>>> import numpy as np
>>> import numpy.linalg as la
>>> np.set_printoptions(precision=2, suppress=True, linewidth=100)
>>> out = np.array([[1, 0, 8], [0, 3, 4], [5, 5, 8]])
>>> F = np.triu(out)
>>> F
array([[1, 0, 8],
       [0, 3, 4],
       [0, 0, 8]])
>>> # triangular
>>> rng = np.random.default_rng(20566)
>>> idx = rng.permutation(3)
>>> idx
array([1, 2, 0])
>>> out = F[idx][:, idx]
>>> out
array([[3, 4, 0],
       [0, 8, 0],
       [0, 8, 1]])
>>> np.allclose(out, F)
False
>>> np.trace(out)
np.int64(12)
>>> np.round(la.det(out), 2), round(float(la.det(F[idx])), 2)
(np.float64(24.0), 24.0)
>>> np.diag(out)
array([3, 8, 1])
>>> out = la.inv(F)
>>> round(la.det(F) * la.det(out), 2)
np.float64(1.0)
>>> round(float(la.slogdet(F)[0]), 2)
1.0
>>> F @ out
array([[1., 0., 0.],
       [0., 1., 0.],
       [0., 0., 1.]])
>>> np.round(la.cond(F), 2)
np.float64(17.16)
>>> np.allclose(out, F.T)
False
>>> out
array([[ 1.  ,  0.  , -1.  ],
       [ 0.  ,  0.33, -0.17],
       [ 0.  ,  0.  ,  0.12]])
>>> (F - F.T) / 2
array([[ 0.,  0.,  4.],
       [ 0.,  0.,  2.],
       [-4., -2.,  0.]])
>>> F.inv()
Traceback (most recent call last):
  File "<python-input-24>", line 1, in <module>
    F.inv()
    ^^^^^
AttributeError: 'numpy.ndarray' object has no attribute 'inv'
>>> np.trace(F)
np.int64(12)
>>> (F + F.T) / 2
array([[1., 0., 4.],
       [0., 3., 2.],
       [4., 2., 8.]])
>>> ev, vecs = la.eig(F)
>>> np.sort(la.eigvals(la.inv(F)))
array([0.12, 0.33, 1.  ])
>>> np.prod(ev)
np.float64(24.0)
>>> out = np.array([[-6, -9, 1, -8, 7, -9],
...     [9, -6, 3, 6, 2, -8],
...     [-9, 3, 5, -9, -4, 5],
...     [-9, 9, -2, -5, -5, -5],
...     [9, -7, 4, -4, -2, -5],
...     [-7, 0, 2, -1, 8, 8]])
>>> W0 = np.triu(out)
>>> W0
array([[-6, -9,  1, -8,  7, -9],
       [ 0, -6,  3,  6,  2, -8],
       [ 0,  0,  5, -9, -4,  5],
       [ 0,  0,  0, -5, -5, -5],
       [ 0,  0,  0,  0, -2, -5],
       [ 0,  0,  0,  0,  0,  8]])
>>> # triangular, det is the product of the diagonal
>>> x0 = np.array([1, 1, 2, -2, 0, -1])
>>> rhs = W0 @ x0
>>> rhs
array([12, -4, 23, 15,  5, -8])
>>> np.round(la.solve(W0.T, W0[2]), 2) + 0
array([0., 0., 1., 0., 0., 0.])
>>> la.solve(W0, rhs)
array([ 1.,  1.,  2., -2., -0., -1.])
>>> la.solve(W0, rhs + W0[:, 5])
array([ 1.,  1.,  2., -2., -0.,  0.])
>>> W0.ravel(order="F")
array([-6,  0,  0,  0,  0,  0, -9, -6,  0,  0,  0,  0,  1,  3,  5,  0,  0,  0, -8,  6, -9, -5,  0,
        0,  7,  2, -4, -5, -2,  0, -9, -8,  5, -5, -5,  8])
>>> blk = W0.reshape(6, 2, -1)
>>> blk[:, 0]
array([[-6, -9,  1],
       [ 0, -6,  3],
       [ 0,  0,  5],
       [ 0,  0,  0],
       [ 0,  0,  0],
       [ 0,  0,  0]])
>>> np.einsum("ihd,ihd->ih", blk, blk)
array([[118, 194],
       [ 45, 104],
       [ 25, 122],
       [  0,  75],
       [  0,  29],
       [  0,  64]])
>>> np.swapaxes(blk, 1, 2)[1]
array([[ 0,  6],
       [-6,  2],
       [ 3, -8]])
>>> x0 = np.array([6, 3, 2, 2, 7, 0])
>>> h1 = np.maximum(W0 @ x0, 0)
>>> h1
array([ 0, 14,  0,  0,  0,  0])
>>> np.flatnonzero(h1 > 1e-9)
array([1])
>>> W0.T @ h1
array([   0,  -84,   42,   84,   28, -112])
>>> np.maximum(W0 @ x0, 0) - np.maximum(-W0 @ x0, 0)
array([-28,  14, -36, -45, -14,   0])
>>> np.maximum(W0 @ (3 * x0), 0)
array([ 0, 42,  0,  0,  0,  0])
>>> W = np.array([[6, 0, -3, 0, 1, -9],
...     [2, 8, -1, -5, 5, 4],
...     [-2, 2, 5, -9, -9, -5],
...     [6, -5, 3, -9, -1, 0],
...     [2, -8, -4, 5, -7, 5],
...     [-1, -8, 3, -2, 6, -7]])
>>> b = np.array([1, 0, 0, 1, 1, 3])
>>> H = np.maximum(W0 @ W + b, 0)
>>> la.matrix_rank(H)
np.int64(6)
>>> (H > 0).mean(axis=0)
array([0.33, 0.5 , 0.5 , 0.67, 0.5 , 0.67])
>>> W2 = np.array([[6, 7], [8, -8], [-8, -8], [-7, 7], [-7, 8], [4, 8]])
>>> W @ W2
array([[  17,    2],
       [ 100,   -5],
       [  70, -245],
       [  42,  -13],
       [  14,  129],
       [-150,   11]])
>>> (H @ W2).round(6).argmax(axis=1)
array([1, 1, 0, 0, 0, 1])
>>> Q, R = la.qr(W0)
>>> R
array([[-6., -9.,  1., -8.,  7., -9.],
       [ 0., -6.,  3.,  6.,  2., -8.],
       [ 0.,  0.,  5., -9., -4.,  5.],
       [ 0.,  0.,  0., -5., -5., -5.],
       [ 0.,  0.,  0.,  0., -2., -5.],
       [ 0.,  0.,  0.,  0.,  0.,  8.]])
>>> Q @ R
array([[-6., -9.,  1., -8.,  7., -9.],
       [ 0., -6.,  3.,  6.,  2., -8.],
       [ 0.,  0.,  5., -9., -4.,  5.],
       [ 0.,  0.,  0., -5., -5., -5.],
       [ 0.,  0.,  0.,  0., -2., -5.],
       [ 0.,  0.,  0.,  0.,  0.,  8.]])
>>> Q.T @ Q
array([[1., 0., 0., 0., 0., 0.],
       [0., 1., 0., 0., 0., 0.],
       [0., 0., 1., 0., 0., 0.],
       [0., 0., 0., 1., 0., 0.],
       [0., 0., 0., 0., 1., 0.],
       [0., 0., 0., 0., 0., 1.]])
>>> np.allclose(R.T @ R, W0.T @ W0)
True
>>> abs(R[0, 0]), round(la.norm(W0[:, 0]), 2)
(np.float64(6.0), np.float64(6.0))
